In [1]: import numpy as np

In [2]: np.set_printoptions(suppress=True, linewidth=200)

In [3]: K = np.array([[0.3, -21.0, -1.5], [-0.5, 2.0, 0.3]])

In [4]: K
Out[4]: 
array([[  0.3, -21. ,  -1.5],
       [ -0.5,   2. ,   0.3]])

In [5]: [round(float(x), 1) for x in np.linalg.svd(K, compute_uv=False)[:3]]
Out[5]: [21.2, 0.5]

In [6]: np.linalg.matrix_rank(K, rtol=0.1)
Out[6]: np.int64(1)

In [7]: X = np.array([[0.9, 0.7, 1.4], [0.8, 0.9, 1.3], [-0.3, -0.1, -1.0]])

In [8]: vec = np.array([2, 2, 3])

In [9]: rhs = X @ vec

In [10]: rhs.round(1)
Out[10]: array([ 7.4,  7.3, -3.8])

In [11]: np.round(np.linalg.solve(X, rhs), 1)
Out[11]: array([2., 2., 3.])

In [12]: np.round(np.linalg.solve(X, rhs + X[:, 0]), 1)
Out[12]: array([3., 2., 3.])

In [13]: np.round(np.linalg.solve(X, 3 * rhs), 1)
Out[13]: array([6., 6., 9.])

In [14]: u, v = X[0], X[2]

In [15]: round(u @ v, 1)
Out[15]: np.float64(-1.7)

In [16]: round(u @ u, 1)
Out[16]: np.float64(3.3)

In [17]: p = (u @ v) / (u @ u) * u

In [18]: np.linalg.matrix_rank(np.outer(u, v))
Out[18]: np.int64(1)

In [19]: p.round(1)
Out[19]: array([-0.5, -0.4, -0.7])

In [20]: np.round(np.linalg.eigvals(X), 1)
Out[20]: array([ 1.4,  0.1, -0.8])

In [21]: np.kron(np.eye(2, dtype=int), X)
Out[21]: 
array([[ 0.9,  0.7,  1.4,  0. ,  0. ,  0. ],
       [ 0.8,  0.9,  1.3,  0. ,  0. ,  0. ],
       [-0.3, -0.1, -1. , -0. , -0. , -0. ],
       [ 0. ,  0. ,  0. ,  0.9,  0.7,  1.4],
       [ 0. ,  0. ,  0. ,  0.8,  0.9,  1.3],
       [-0. , -0. , -0. , -0.3, -0.1, -1. ]])

In [22]: np.round(np.linalg.det(X.T), 1)
Out[22]: np.float64(-0.1)

In [23]: np.einsum("ii->", X)
Out[23]: np.float64(0.8)

In [24]: round(float(np.linalg.eigvals(X).sum().real), 1)
Out[24]: 0.8

In [25]: proj = np.triu(np.array([[4, -1, 2], [-1, -4, 3], [1, 2, -2]]), 1) + np.eye(3)

In [26]: A2 = proj @ X @ np.linalg.inv(proj)

In [27]: np.round(np.poly(A2), 1)
Out[27]: array([ 1. , -0.8, -1. ,  0.1])

In [28]: np.linalg.matrix_rank(A2)
Out[28]: np.int64(3)

In [29]: np.trace(A2), np.trace(X)
Out[29]: (np.float64(0.8), np.float64(0.8))

In [30]: round(float(np.linalg.det(A2)), 1)
Out[30]: -0.1

In [31]: np.round((X - X.T) / 2, 1)
Out[31]: 
array([[ 0. , -0.1,  0.8],
       [ 0.1,  0. ,  0.7],
       [-0.8, -0.7,  0. ]])

In [32]: round(np.linalg.det(X), 1)
Out[32]: np.float64(-0.1)

In [33]: u = np.array([1, 1, 3, -2])

In [34]: mat = 3 * np.eye(4) + np.outer(u, u)

In [35]: mat
Out[35]: 
array([[ 4.,  1.,  3., -2.],
       [ 1.,  4.,  3., -2.],
       [ 3.,  3., 12., -6.],
       [-2., -2., -6.,  7.]])

In [36]: vals, vecs = np.linalg.eigh(mat)

In [37]: vec = np.array([0, 5, 5, 1])

In [38]: np.abs(mat).sum(axis=1).max(), round(float(np.abs(vals).max()), 1)
Out[38]: (np.float64(24.0), 18.0)

In [39]: np.round(vecs * np.maximum(vals, 0) @ vecs.T, 1)
Out[39]: 
array([[ 4.,  1.,  3., -2.],
       [ 1.,  4.,  3., -2.],
       [ 3.,  3., 12., -6.],
       [-2., -2., -6.,  7.]])

In [40]: (np.sign(vecs[:, -1].round(6)) == np.sign(vecs[0, -1].round(6))).astype(int)
Out[40]: array([1, 1, 1, 0])

In [41]: left, s, vt = np.linalg.svd(mat, full_matrices=False)

In [42]: np.round(left.T @ mat @ vt.T, 1) + 0
Out[42]: 
array([[18.,  0.,  0.,  0.],
       [ 0.,  3.,  0.,  0.],
       [ 0.,  0.,  3.,  0.],
       [ 0.,  0.,  0.,  3.]])

In [43]: np.round(vt @ vt.T, 1) + 0
Out[43]: 
array([[1., 0., 0., 0.],
       [0., 1., 0., 0.],
       [0., 0., 1., 0.],
       [0., 0., 0., 1.]])

In [44]: s.round(1)
Out[44]: array([18.,  3.,  3.,  3.])

In [45]: left.shape, s.shape, vt.shape
Out[45]: ((4, 4), (4,), (4, 4))

In [46]: np.abs(left[:, 0]).round(6).argmax()
Out[46]: np.int64(2)

In [47]: (s > 1e-8).sum()
Out[47]: np.int64(4)

In [48]: np.round(np.cumsum(s ** 2) / np.sum(s ** 2), 1)
Out[48]: array([0.9, 0.9, 1. , 1. ])

In [49]: arr = np.load("a.npy")

In [50]: arr
Out[50]: 
array([[ 2,  6,  0],
       [ 6, -8,  0],
       [ 0,  0,  2]])

In [51]: A2 = arr / np.sqrt((arr ** 2).mean(axis=1, keepdims=True))

In [52]: A2[0].round(1)
Out[52]: array([0.5, 1.6, 0. ])

In [53]: vals, vecs = np.linalg.eig(arr)

In [54]: np.round(np.sort(np.linalg.eigvals(np.linalg.inv(arr))), 1)
Out[54]: array([-0.1,  0.2,  0.5])

In [55]: np.round(np.sort(np.linalg.eigvals(arr @ arr)), 1)
Out[55]: array([  4. ,  23.1, 116.9])

In [56]: np.round(arr @ vecs[:, 0] - vals[0] * vecs[:, 0], 1) + 0
Out[56]: array([0., 0., 0.])

In [57]: np.allclose(arr, arr.T)
Out[57]: True

In [58]: np.allclose(arr @ arr.T, arr.T @ arr)
Out[58]: True

In [59]: arr @ arr
Out[59]: 
array([[ 40, -36,   0],
       [-36, 100,   0],
       [  0,   0,   4]])

In [60]: round(np.abs(np.linalg.eigvals(arr)).max(), 1)
Out[60]: np.float64(10.8)

In [61]: A2 = np.array([[2, -3, -1], [-2, 3, -3], [3, -2, -1]])

In [62]: np.einsum("ij->j", arr)
Out[62]: array([ 8, -2,  2])

In [63]: np.linalg.matrix_rank(arr @ A2)
Out[63]: np.int64(3)

In [64]: np.einsum("ij,ij->i", arr, arr)
Out[64]: array([ 40, 100,   4])

In [65]: np.linalg.matrix_rank(np.vstack([arr, A2.T]))
Out[65]: np.int64(3)

In [66]: arr @ A2
Out[66]: 
array([[ -8,  12, -20],
       [ 28, -42,  18],
       [  6,  -4,  -2]])

In [67]: M = np.array([[-0.7, -0.1, -2.0],
    ...:     [-1.5, 1.2, -1.1],
    ...:     [0.1, -0.3, -0.6],
    ...:     [-1.7, 0.2, 0.1],
    ...:     [-0.8, -0.2, -0.5],
    ...:     [1.0, -0.8, 0.3],
    ...:     [-0.3, -0.1, 0.8],
    ...:     [0.1, -0.2, -0.9],
    ...:     [0.1, 0.6, 0.2],
    ...:     [0.1, 0.7, -1.5],
    ...:     [1.3, 0.6, 0.5],
    ...:     [-0.7, -0.6, -1.3],
    ...:     [-1.2, -0.2, 0.0],
    ...:     [-2.0, 0.5, -0.5],
    ...:     [-0.9, 0.0, 0.6],
    ...:     [-0.8, -1.3, -0.1],
    ...:     [0.0, -1.0, -1.1],
    ...:     [-0.7, -0.8, -1.5],
    ...:     [0.3, -0.5, -1.3],
    ...:     [-0.5, 1.0, -1.1],
    ...:     [-1.0, 0.9, 0.4]])

In [68]: rng = np.random.default_rng(12)

In [69]: M[:, 1] = -2 * M[:, 2] + 0.3 * rng.normal(size=21)

In [70]: M.round(1) + 0
Out[70]: 
array([[-0.7,  4. , -2. ],
       [-1.5,  2.5, -1.1],
       [ 0.1,  1.4, -0.6],
       [-1.7,  0. ,  0.1],
       [-0.8,  1.5, -0.5],
       [ 1. , -1. ,  0.3],
       [-0.3, -1.8,  0.8],
       [ 0.1,  1.4, -0.9],
       [ 0.1, -0.4,  0.2],
       [ 0.1,  3.3, -1.5],
       [ 1.3, -1. ,  0.5],
       [-0.7,  2.7, -1.3],
       [-1.2, -0.6,  0. ],
       [-2. ,  1. , -0.5],
       [-0.9, -1.5,  0.6],
       [-0.8,  0.7, -0.1],
       [ 0. ,  2.5, -1.1],
       [-0.7,  3.3, -1.5],
       [ 0.3,  2.6, -1.3],
       [-0.5,  2.4, -1.1],
       [-1. , -0.6,  0.4]])

In [71]: idx = M[:, 0] > np.median(M[:, 0])

In [72]: u = M[idx].mean(axis=0) - M[~idx].mean(axis=0)

In [73]: ((M - M.mean(axis=0)) @ u > 0).astype(int)
Out[73]: array([0, 0, 1, 0, 0, 1, 1, 1, 1, 1, 1, 0, 0, 0, 1, 0, 1, 0, 1, 0, 0])

In [74]: u.round(1)
Out[74]: array([ 1.3, -0.3,  0.1])

In [75]: idx.astype(int)
Out[75]: array([0, 0, 1, 0, 0, 1, 1, 1, 1, 1, 1, 0, 0, 0, 0, 0, 1, 0, 1, 1, 0])

In [76]: vec = np.array([3, 3, 2])

In [77]: rhs = M @ vec

In [78]: rhs.round(1)
Out[78]: array([ 5.9,  0.8,  3.4, -4.8,  1.1,  0.7, -4.7,  2.7, -0.6,  7.2,  1.9,  3.5, -5.3, -3.9, -5.9, -0.4,  5.2,  4.8,  6. ,  3.5, -4. ])

In [79]: np.round(np.linalg.solve(M.T @ M, M.T @ rhs), 1)
Out[79]: array([3., 3., 2.])

In [80]: np.round(np.linalg.pinv(M) @ M, 1) + 0
Out[80]: 
array([[1., 0., 0.],
       [0., 1., 0.],
       [0., 0., 1.]])

In [81]: rhs = rhs + 0.1 * rng.normal(size=21)

In [82]: rhs.round(1)
Out[82]: array([ 5.9,  0.8,  3.4, -4.9,  1. ,  0.7, -4.7,  2.8, -0.8,  7.3,  1.8,  3.5, -5.5, -3.9, -5.9, -0.4,  5.1,  4.8,  6.2,  3.5, -4.1])

In [83]: c, *_ = np.linalg.lstsq(M, rhs)

In [84]: [round(float(np.linalg.norm(np.linalg.solve(M.T @ M + lam * np.eye(3), M.T @ rhs))), 2) for lam in (0, 1, 10, 100)]
Out[84]: [4.72, 3.4, 2.35, 0.83]

In [85]: np.round(M.T @ (rhs - M @ c), 1) + 0
Out[85]: array([0., 0., 0.])

In [86]: c.round(1)
Out[86]: array([3., 3., 2.])

In [87]: round(float(np.linalg.norm(rhs - M @ c)), 1)
Out[87]: 0.3

In [88]: Xc = (M - M.mean(axis=0)) / M.std(axis=0)

In [89]: np.argwhere(np.abs(Xc) > 2)
Out[89]: array([[10,  0]])

In [90]: np.round(Xc.std(axis=0), 1)
Out[90]: array([1., 1., 1.])

In [91]: c = np.linalg.lstsq(np.delete(Xc, 1, axis=1), Xc[:, 1])[0]

In [92]: np.abs(c).argmax()
Out[92]: np.int64(1)

In [93]: proj = M @ np.linalg.solve(M.T @ M, M.T)

In [94]: np.allclose(proj @ proj, proj)
Out[94]: True

In [95]: np.round(proj @ M[:, 2], 1) + 0
Out[95]: array([-2. , -1.1, -0.6,  0.1, -0.5,  0.3,  0.8, -0.9,  0.2, -1.5,  0.5, -1.3,  0. , -0.5,  0.6, -0.1, -1.1, -1.5, -1.3, -1.1,  0.4])

In [96]: Xc = M - M.mean(axis=0)

In [97]: vecs = np.linalg.svd(Xc)[2][:2]

In [98]: A2 = Xc - Xc @ vecs.T @ vecs

In [99]: np.round(A2.std(axis=0), 1) + 0
Out[99]: array([0. , 0. , 0.1])

In [100]: np.round(np.cov(Xc @ vecs.T, rowvar=False), 1) + 0
Out[100]: 
array([[3.8, 0. ],
       [0. , 0.7]])

In [101]: np.round(np.linalg.norm(A2) / np.linalg.norm(Xc), 1)
Out[101]: np.float64(0.1)

In [102]: feats = np.array([[4, -2, -1, -3], [-2, 2, 1, -3], [-4, -5, -3, -3], [3, 3, 4, 5]])

In [103]: feats[0] = feats[1]

In [104]: feats
Out[104]: 
array([[-2,  2,  1, -3],
       [-2,  2,  1, -3],
       [-4, -5, -3, -3],
       [ 3,  3,  4,  5]])

In [105]: np.allclose(feats[:-1].T @ np.linalg.lstsq(feats[:-1].T, feats[-1])[0], feats[-1])
Out[105]: False

In [106]: np.abs(np.diag(np.linalg.qr(feats)[1])) > 1e-9
Out[106]: array([ True,  True,  True, False])

In [107]: np.unique(feats.round(6), axis=0).shape
Out[107]: (3, 4)

In [108]: m1 = np.array([[1, 2, -1, 3], [1, -1, -1, 3], [0, -2, -2, 6]])

In [109]: m1
Out[109]: 
array([[ 1,  2, -1,  3],
       [ 1, -1, -1,  3],
       [ 0, -2, -2,  6]])

In [110]: left, s, vt = np.linalg.svd(X, full_matrices=False)

In [111]: np.round(left.T @ X @ vt.T, 1) + 0
Out[111]: 
array([[2.7, 0. , 0. ],
       [0. , 0.4, 0. ],
       [0. , 0. , 0.1]])

In [112]: np.round(vt @ vt.T, 1) + 0
Out[112]: 
array([[1., 0., 0.],
       [0., 1., 0.],
       [0., 0., 1.]])

In [113]: np.round(s / s[0], 1) + 0
Out[113]: array([1. , 0.2, 0. ])

In [114]: np.round(np.cumsum(s ** 2) / np.sum(s ** 2), 1)
Out[114]: array([1., 1., 1.])

In [115]: F = np.array([[-1, 0, 0], [0, 3, 0], [0, 0, 0]])

In [116]: np.round(np.linalg.eigvals(F), 1)
Out[116]: array([-1.,  3.,  0.])

In [117]: np.kron(np.eye(2, dtype=int), F)
Out[117]: 
array([[-1,  0,  0,  0,  0,  0],
       [ 0,  3,  0,  0,  0,  0],
       [ 0,  0,  0,  0,  0,  0],
       [ 0,  0,  0, -1,  0,  0],
       [ 0,  0,  0,  0,  3,  0],
       [ 0,  0,  0,  0,  0,  0]])

In [118]: round(np.linalg.det(F[::-1]), 1)
Out[118]: np.float64(0.0)

In [119]: round(float(np.linalg.eigvals(F).sum().real), 1)
Out[119]: 2.0

In [120]: np.einsum("ii->", F)
Out[120]: np.int64(2)

In [121]: left, s, vt = np.linalg.svd(F)

In [122]: vecs = vt[:(s > 1e-8).sum()]

In [123]: vec = F[0] + -3 * F[2] + rng.integers(2) * np.eye(3)[1]

In [124]: vec
Out[124]: array([-1.,  1.,  0.])

In [125]: np.round(np.linalg.norm(vec - vecs.T @ vecs @ vec), 1)
Out[125]: np.float64(0.0)

In [126]: np.diag(vecs.T @ vecs)
Out[126]: array([1., 1., 0.])

In [127]: np.linalg.matrix_rank(np.vstack([F, vec]))
Out[127]: np.int64(2)

In [128]: vecs.T @ vecs
Out[128]: 
array([[1., 0., 0.],
       [0., 1., 0.],
       [0., 0., 0.]])

In [129]: [round(float(np.linalg.det(F[:i, :i])), 2) + 0 for i in range(1, 4)]
Out[129]: [-1.0, -3.0, 0.0]
